In [1]: import numpy as np

In [2]: np.set_printoptions(precision=2, suppress=True, linewidth=140, legacy="1.25")

In [3]: M = np.load("arr.npy")

In [4]: print(M)
[[-3 -1  1 -3]
 [-3 -3 -1  1]
 [ 1 -3 -3 -1]
 [-1  1 -3 -3]]

In [5]: np.abs(M).max()
Out[5]: 3

In [6]: np.diff(M, axis=0)
Out[6]: 
array([[ 0, -2, -2,  4],
       [ 4,  0, -2, -2],
       [-2,  4,  0, -2]])

In [7]: print(np.linalg.matrix_rank(M))
4

In [8]: print(M.shape)
(4, 4)

In [9]: np.unravel_index(np.abs(M).argmax(), M.shape)
Out[9]: (0, 0)

In [10]: print(M.sum(axis=1))
[-6 -6 -6 -6]

In [11]: np.count_nonzero(M)
Out[11]: 16

In [12]: np.linalg.svd(M, compute_uv=False)
Out[12]: array([6.  , 4.47, 4.47, 2.  ])

In [13]: np.sort(np.abs(np.fft.fft(M[0]))), np.sort(np.linalg.svd(M, compute_uv=False))
Out[13]: (array([2.  , 4.47, 4.47, 6.  ]), array([2.  , 4.47, 4.47, 6.  ]))

In [14]: M @ np.ones(4)
Out[14]: array([-6., -6., -6., -6.])

In [15]: print((M @ M)[0])
[16  0  4 16]

In [16]: np.fft.fft(M[0])
Out[16]: array([-6.+0.j, -4.-2.j,  2.+0.j, -4.+2.j])

In [17]: np.allclose(M @ M.T, M.T @ M)
Out[17]: True

In [18]: M @ (-1.0) ** np.arange(4)
Out[18]: array([ 2., -2.,  2., -2.])

In [19]: Q, vecs = np.linalg.qr(M[:, :3])[0], np.linalg.qr(M[:, 3:])[0]

In [20]: sig = np.linalg.svd(Q.T @ vecs, compute_uv=False)

In [21]: (sig > 0.9).sum()
Out[21]: 0

In [22]: rng = np.random.default_rng(377636)

In [23]: K = np.array([[2, -2, 0], [-1, -1, -2], [-2, 2, -1], [-1, -2, 0]]) * (rng.random((4, 3)) < 0.3)

In [24]: print(K)
[[ 0  0  0]
 [ 0 -1 -2]
 [ 0  0 -1]
 [-1 -2  0]]

In [25]: out = np.c_[K[:, :2] @ np.array([[3, 2], [0, -1]]), np.array([-1, -1, 4, -5])]

In [26]: print(out)
[[ 0  0 -1]
 [ 0  1 -1]
 [ 0  0  4]
 [-3  0 -5]]

In [27]: np.round(np.linalg.norm(out - K @ np.linalg.lstsq(K, out)[0], axis=0), 2) + 0
Out[27]: array([0., 0., 1.])

In [28]: np.linalg.matrix_rank(np.c_[K, out])
Out[28]: 4

In [29]: G = K.T @ K

In [30]: (K @ K.T).shape
Out[30]: (4, 4)

In [31]: np.linalg.matrix_rank(G)
Out[31]: 3

In [32]: np.allclose(G, G.T)
Out[32]: True

In [33]: np.linalg.eigvalsh(G)[::-1]
Out[33]: array([7.34, 3.62, 0.04])

In [34]: t3 = np.stack([K, 2 * K, K[::-1]])

In [35]: np.linalg.matrix_rank(t3.reshape(3, -1))
Out[35]: 2

In [36]: t3.sum(axis=0)
Out[36]: 
array([[-1, -2,  0],
       [ 0, -3, -7],
       [ 0, -1, -5],
       [-3, -6,  0]])

In [37]: t3.shape
Out[37]: (3, 4, 3)

In [38]: hat = K @ np.linalg.solve(K.T @ K, K.T)

In [39]: np.diag(hat)
Out[39]: array([0., 1., 1., 1.])

In [40]: print(np.trace(hat))
3.0

In [41]: np.linalg.eigvalsh(hat)
Out[41]: array([0., 1., 1., 1.])

In [42]: hat
Out[42]: 
array([[0., 0., 0., 0.],
       [0., 1., 0., 0.],
       [0., 0., 1., 0.],
       [0., 0., 0., 1.]])

In [43]: data = np.load("dump.npy")

In [44]: print(data)
[[ 2.53  1.57 -0.36]
 [-1.58  2.29 -1.13]
 [ 0.32 -1.14 -2.76]]

In [45]: x = np.array([-2, -2, -2])

In [46]: np.sign((data @ x).round(6))
Out[46]: array([-1.,  1.,  1.])

In [47]: (data * x).sum(axis=1)
Out[47]: array([-7.48,  0.85,  7.16])

In [48]: data @ np.ones(3)
Out[48]: array([ 3.74, -0.42, -3.58])

In [49]: print(data @ (2 * x))
[-14.96   1.7   14.33]

In [50]: out = data / np.sqrt((data ** 2).mean(axis=1, keepdims=True))

In [51]: print(np.linalg.matrix_rank(out) == np.linalg.matrix_rank(data))
True

In [52]: out[2]
Out[52]: array([ 0.18, -0.66, -1.59])

In [53]: round(float(data[:, 2] @ data[:, 1]), 2)
Out[53]: 0.0

In [54]: print(np.linalg.pinv(data))
[[ 0.28 -0.18  0.04]
 [ 0.17  0.25 -0.13]
 [-0.04 -0.13 -0.31]]

In [55]: print(round(data[1] @ data[2], 2))
0.0

In [56]: np.linalg.norm(data, axis=0)
Out[56]: array([3., 3., 3.])

In [57]: print(round(np.linalg.norm(data, 2), 2))
3.0

In [58]: round(float(np.linalg.norm(data, "nuc")), 2)
Out[58]: 9.0

In [59]: np.round(np.linalg.norm(data[1], 1), 2), np.round(np.linalg.norm(data[1], np.inf), 2)
Out[59]: (5.0, 2.29)

In [60]: out = data + rng.integers(-2, 3, (3, 1)) @ rng.integers(-2, 3, (1, 3))

In [61]: out
Out[61]: 
array([[ 1.53,  1.57, -0.36],
       [-1.58,  2.29, -1.13],
       [-1.68, -1.14, -2.76]])

In [62]: out - data
Out[62]: 
array([[-1.,  0.,  0.],
       [ 0.,  0.,  0.],
       [-2.,  0.,  0.]])

In [63]: print(np.linalg.svd(out - data, compute_uv=False))
[2.24 0.   0.  ]

In [64]: m1 = np.load("x.npy")

In [65]: print(m1)
[[ 1  2  2]
 [ 2  3  3]
 [ 3  4  4]
 [ 5  4  5]
 [ 7  5  5]
 [ 7  5  5]
 [ 9  5  5]
 [ 9  6  5]
 [ 9  6  6]
 [ 9  7  6]
 [10  8  7]
 [10  8  7]
 [12  8  8]
 [13  8  9]
 [15  9 10]
 [16 10 11]
 [16 11 11]
 [16 12 11]
 [17 13 11]
 [18 13 11]
 [19 15 11]]

In [66]: hat = m1 @ np.linalg.solve(m1.T @ m1, m1.T)

In [67]: print(round(float(np.trace(hat)), 2))
3.0

In [68]: np.diag(hat)
Out[68]: array([0.13, 0.2 , 0.29, 0.17, 0.03, 0.03, 0.13, 0.08, 0.04, 0.05, 0.07, 0.07, 0.07, 0.17, 0.23, 0.23, 0.11, 0.11, 0.15, 0.17, 0.49])

In [69]: print(np.allclose(hat @ hat, hat))
True

In [70]: hat @ m1[:, 1]
Out[70]: array([ 2.,  3.,  4.,  4.,  5.,  5.,  5.,  6.,  6.,  7.,  8.,  8.,  8.,  8.,  9., 10., 11., 12., 13., 13., 15.])
